% ipython --no-banner

In [1]: import numpy as np

In [2]: np.set_printoptions(precision=2, suppress=True, linewidth=120)

In [3]: F = np.array([[-6, -4], [-4, 2]])

In [4]: blk = np.stack([F, 5 * F, F[::-1]])

In [5]: np.linalg.matrix_rank(blk)
Out[5]: array([2, 2, 2])

In [6]: blk.shape
Out[6]: (3, 2, 2)

In [7]: np.linalg.det(blk)
Out[7]: array([ -28., -700.,   28.])

In [8]: np.poly(F)
Out[8]: array([  1.,   4., -28.])

In [9]: np.round(np.linalg.det(F[::-1]), 2)
Out[9]: np.float64(28.0)

In [10]: print(np.einsum("ij,ji->", F, F))
72

In [11]: print(np.einsum("ii->", F))
-4

In [12]: np.round(np.linalg.det(F.T), 2)
Out[12]: np.float64(-28.0)

In [13]: E = np.array([[-0.47, -0.21, 0.09],
    ...:     [-0.87, 0.92, 0.92],
    ...:     [-0.45, -0.91, -0.65],
    ...:     [0.6, 1.0, 0.98],
    ...:     [-0.9, -0.87, -0.2],
    ...:     [0.01, 0.79, 0.6],
    ...:     [-0.1, -0.13, -0.04],
    ...:     [-0.31, -0.77, -0.48],
    ...:     [-0.56, -0.99, -0.87],
    ...:     [0.75, 0.58, 0.0],
    ...:     [-0.66, -0.9, -0.54],
    ...:     [0.08, 1.0, 0.99],
    ...:     [-0.83, -0.98, -0.79],
    ...:     [-0.56, -0.75, -0.34],
    ...:     [0.95, -0.88, -0.94],
    ...:     [-0.97, -1.0, -0.89],
    ...:     [0.04, -1.0, -0.97],
    ...:     [0.7, 0.99, 0.84],
    ...:     [-0.8, -0.95, -0.62],
    ...:     [0.76, 0.23, -0.28],
    ...:     [-0.69, -0.34, 0.15]])

In [14]: cov = np.cov(E, rowvar=False)

In [15]: print(round(np.corrcoef(E[:, 1], E[:, 2])[0, 1], 2))
0.93

In [16]: np.argwhere(np.triu(np.abs(np.corrcoef(E.T)) > 0.8, 1))
Out[16]: array([[1, 2]])

In [17]: np.corrcoef(E.T)
Out[17]: 
array([[1.  , 0.51, 0.26],
       [0.51, 1.  , 0.93],
       [0.26, 0.93, 1.  ]])

In [18]: print(np.polyfit(E[:, 1], E[:, 2], 1))
[0.78 0.05]

In [19]: E.std(axis=0)
Out[19]: array([0.61, 0.78, 0.65])

In [20]: hat = E @ np.linalg.solve(E.T @ E, E.T)

In [21]: np.allclose(hat @ hat, hat)
Out[21]: True

In [22]: print(np.round(hat @ E[:, 2], 2) + 0)
[ 0.09  0.92 -0.65  0.98 -0.2   0.6  -0.04 -0.48 -0.87  0.   -0.54  0.99 -0.79 -0.34 -0.94 -0.89 -0.97  0.84 -0.62
 -0.28  0.15]

In [23]: u, g = E[16], E[3]

In [24]: print(np.round(u @ g, 2))
-1.93

In [25]: pr = (u @ g) / (u @ u) * u

In [26]: g - pr
Out[26]: array([0.64, 0.01, 0.02])

In [27]: round(float((g - pr) @ u), 2)
Out[27]: 0.0

In [28]: d = np.linalg.norm(E[:, None] - E[None], axis=-1)

In [29]: np.unravel_index(d.round(6).argmax(), d.shape)
Out[29]: (np.int64(1), np.int64(14))

In [30]: d[:5, :5]
Out[30]: 
array([[0.  , 1.46, 1.02, 1.84, 0.84],
       [1.46, 0.  , 2.45, 1.47, 2.11],
       [1.02, 2.45, 0.  , 2.72, 0.64],
       [1.84, 1.47, 2.72, 0.  , 2.67],
       [0.84, 2.11, 0.64, 2.67, 0.  ]])

In [31]: np.linalg.matrix_rank(d ** 2)
Out[31]: np.int64(5)

In [32]: (d + 1e9 * np.eye(21)).round(6).argmin(axis=1)
Out[32]: array([20,  5, 10, 17, 13, 11,  0,  2,  2, 19, 18,  5, 15, 10, 16, 12,  2,  3, 10,  9,  0])

In [33]: d[18].round(6).argsort(kind="stable")[:4]
Out[33]: array([18, 10, 12, 15])

In [34]: d.mean(axis=1).argmax()
Out[34]: np.int64(3)

In [35]: Z = E[[16, 8]].astype(float)

In [36]: for _ in range(7):
    ...:     lab = np.linalg.norm(E[:, None] - Z, axis=-1).argmin(axis=1)
    ...:     Z = np.array([E[lab == j].mean(axis=0) for j in range(2)])
    ...: 

In [37]: lab
Out[37]: array([1, 0, 1, 0, 1, 0, 1, 1, 1, 0, 1, 0, 1, 1, 1, 1, 1, 0, 1, 0, 1])

In [38]: np.abs(Z[1] - Z[0]).argmax()
Out[38]: np.int64(1)

In [39]: Z[1] - Z[0]
Out[39]: array([-0.74, -1.55, -1.08])

In [40]: m1 = np.loadtxt("dump.csv", delimiter=",")

In [41]: m1
Out[41]: 
array([[-41.75, -28.63,  -5.91],
       [-35.38, -24.78,  -5.62],
       [-25.27, -18.71,  -5.09],
       [-13.09, -11.48,  -4.21],
       [-11.4 , -10.48,  -4.05],
       [-10.11,  -9.72,  -3.91],
       [ -5.09,  -6.69,  -3.21],
       [ -1.82,  -4.48,  -2.39],
       [ -1.77,  -4.44,  -2.36],
       [ -1.17,  -3.91,  -2.08],
       [ -1.13,  -3.87,  -2.05],
       [ -0.96,  -3.69,  -1.95],
       [ -0.72,  -3.38,  -1.75],
       [ -0.67,  -3.32,  -1.71],
       [ -0.45,  -2.89,  -1.42],
       [ -0.07,  -0.32,  -0.11],
       [  0.02,   0.08,   0.03],
       [  0.5 ,   1.67,   0.47],
       [  2.71,   6.19,   1.32],
       [  2.86,   6.45,   1.36],
       [  3.72,   7.85,   1.55],
       [  6.51,  11.98,   2.02],
       [  7.  ,  12.65,   2.09],
       [ 15.66,  23.6 ,   2.97],
       [ 25.65,  35.  ,   3.65],
       [ 43.39,  53.89,   4.5 ],
       [ 59.1 ,  69.85,   5.07]])

In [42]: x = np.array([-2, 0, -1])

In [43]: rhs = m1 @ x

In [44]: np.round(np.linalg.pinv(m1) @ m1, 2) + 0
Out[44]: 
array([[1., 0., 0.],
       [0., 1., 0.],
       [0., 0., 1.]])

In [45]: np.round(np.linalg.solve(m1.T @ m1, m1.T @ rhs), 2) + 0
Out[45]: array([-2.,  0., -1.])

In [46]: rng = np.random.default_rng(5624)

In [47]: rhs = rhs + 0.1 * rng.normal(size=27)

In [48]: rhs
Out[48]: 
array([  89.58,   76.3 ,   55.64,   30.49,   26.79,   24.07,   13.49,    5.96,    5.61,    4.2 ,    4.22,    3.99,
          3.22,    3.22,    2.36,    0.36,   -0.27,   -1.45,   -6.73,   -7.14,   -8.8 ,  -14.86,  -16.14,  -34.43,
        -54.89,  -91.5 , -123.15])

In [49]: beta, *_ = np.linalg.lstsq(m1, rhs)

In [50]: beta.round()
Out[50]: array([-2.,  0., -1.])

In [51]: np.round(m1.T @ (rhs - m1 @ beta), 2) + 0
Out[51]: array([0., 0., 0.])

In [52]: beta.round(2) + 0
Out[52]: array([-2.  ,  0.  , -0.99])

In [53]: [round(float(np.linalg.norm(np.linalg.solve(m1.T @ m1 + lam * np.eye(3), m1.T @ rhs))), 2) for lam in (0, 1, 10, 100)]
Out[53]: [2.24, 2.23, 2.19, 1.93]

In [54]: Ac = m1 - m1.mean(axis=0)

In [55]: evecs = np.linalg.svd(Ac)[2][:1]

In [56]: out = Ac - Ac @ evecs.T @ evecs

In [57]: print(np.cov(Ac @ evecs.T, rowvar=False))
859.9359220969276

In [58]: np.linalg.norm(out, axis=1).round(6).argmax()
Out[58]: np.int64(0)

In [59]: print(np.diag(evecs.T @ evecs))
[0.46 0.53 0.01]

In [60]: print(round(np.linalg.norm(out) / np.linalg.norm(Ac), 2))
0.13

In [61]: print((Ac @ evecs.T).std(axis=0))
[28.78]

In [62]: lab = m1[:, 1] > np.median(m1[:, 1])

In [63]: u = m1[lab].mean(axis=0) - m1[~lab].mean(axis=0)

In [64]: np.round((((m1 - m1.mean(axis=0)) @ u > 0) == lab).mean(), 2)
Out[64]: np.float64(0.85)

In [65]: ((m1 - m1.mean(axis=0)) @ u > 0).astype(int)
Out[65]: array([0, 0, 0, 0, 0, 0, 0, 0, 0, 0, 0, 0, 0, 0, 0, 0, 0, 0, 1, 1, 1, 1, 1, 1, 1, 1, 1])

In [66]: print(lab.astype(int))
[0 0 0 0 0 0 0 0 0 0 0 0 0 0 1 1 1 1 1 1 1 1 1 1 1 1 1]

In [67]: u
Out[67]: array([23.55, 27.21,  5.11])

In [68]: feats = np.load("arr.npy")

In [69]: feats
Out[69]: 
array([[ 0,  2, -4],
       [-2,  0, -2],
       [ 4,  2,  0]])

In [70]: np.round(np.poly(feats), 2) + 0
Out[70]: array([ 1.,  0., 24.,  0.])

In [71]: np.round(np.linalg.eigvals(feats), 2) + 0
Out[71]: array([0.+4.9j, 0.-4.9j, 0.+0.j ])

In [72]: np.round(np.linalg.det(2 * feats), 2), round(np.linalg.det(feats), 2)
Out[72]: (np.float64(0.0), np.float64(0.0))

In [73]: print(np.einsum("ij,ji->", feats, feats))
-48

In [74]: round(np.linalg.det(feats.T), 2)
Out[74]: np.float64(0.0)

In [75]: print(np.round(np.linalg.eigvals(feats).sum().real, 2))
0.0

In [76]: rk = np.linalg.matrix_rank(feats)

In [77]: print(rk)
2

In [78]: null = np.linalg.svd(feats)[2][rk:].T

In [79]: print(np.round(feats @ null, 2) + 0)
[[0.]
 [0.]
 [0.]]

In [80]: null[:, 0] / null[np.abs(null[:, 0]).round(6).argmax(), 0]
Out[80]: array([-0.5,  1. ,  0.5])

In [81]: print([int(np.linalg.matrix_rank(np.delete(feats, i, axis=0))) for i in range(3)])
[2, 2, 2]

In [82]: data = np.load("data.npy")

In [83]: data
Out[83]: 
array([[ 0.56, -0.8 , -0.23],
       [ 0.81,  0.58, -0.05],
       [-0.17,  0.15, -0.97]])

In [84]: # keeps lengths

In [85]: Uu, sv, vt = np.linalg.svd(data, full_matrices=False)

In [86]: sv / sv[0]
Out[86]: array([1., 1., 1.])

In [87]: print((sv > 1e-8).sum())
3

In [88]: np.round(vt @ vt.T, 2) + 0
Out[88]: 
array([[1., 0., 0.],
       [0., 1., 0.],
       [0., 0., 1.]])

In [89]: np.round(np.linalg.norm(data) ** 2 / np.linalg.norm(data, 2) ** 2, 2)
Out[89]: np.float64(3.0)

In [90]: np.linalg.norm(data, axis=0)
Out[90]: array([1., 1., 1.])

In [91]: round(float(data[1] @ data[2]), 2)
Out[91]: 0.0

In [92]: round(float(np.linalg.norm(data, "nuc")), 2)
Out[92]: 3.0

In [93]: print(np.linalg.norm(data, axis=1))
[1. 1. 1.]

In [94]: round(np.linalg.norm(data[1] - data[2]), 2)
Out[94]: np.float64(1.41)
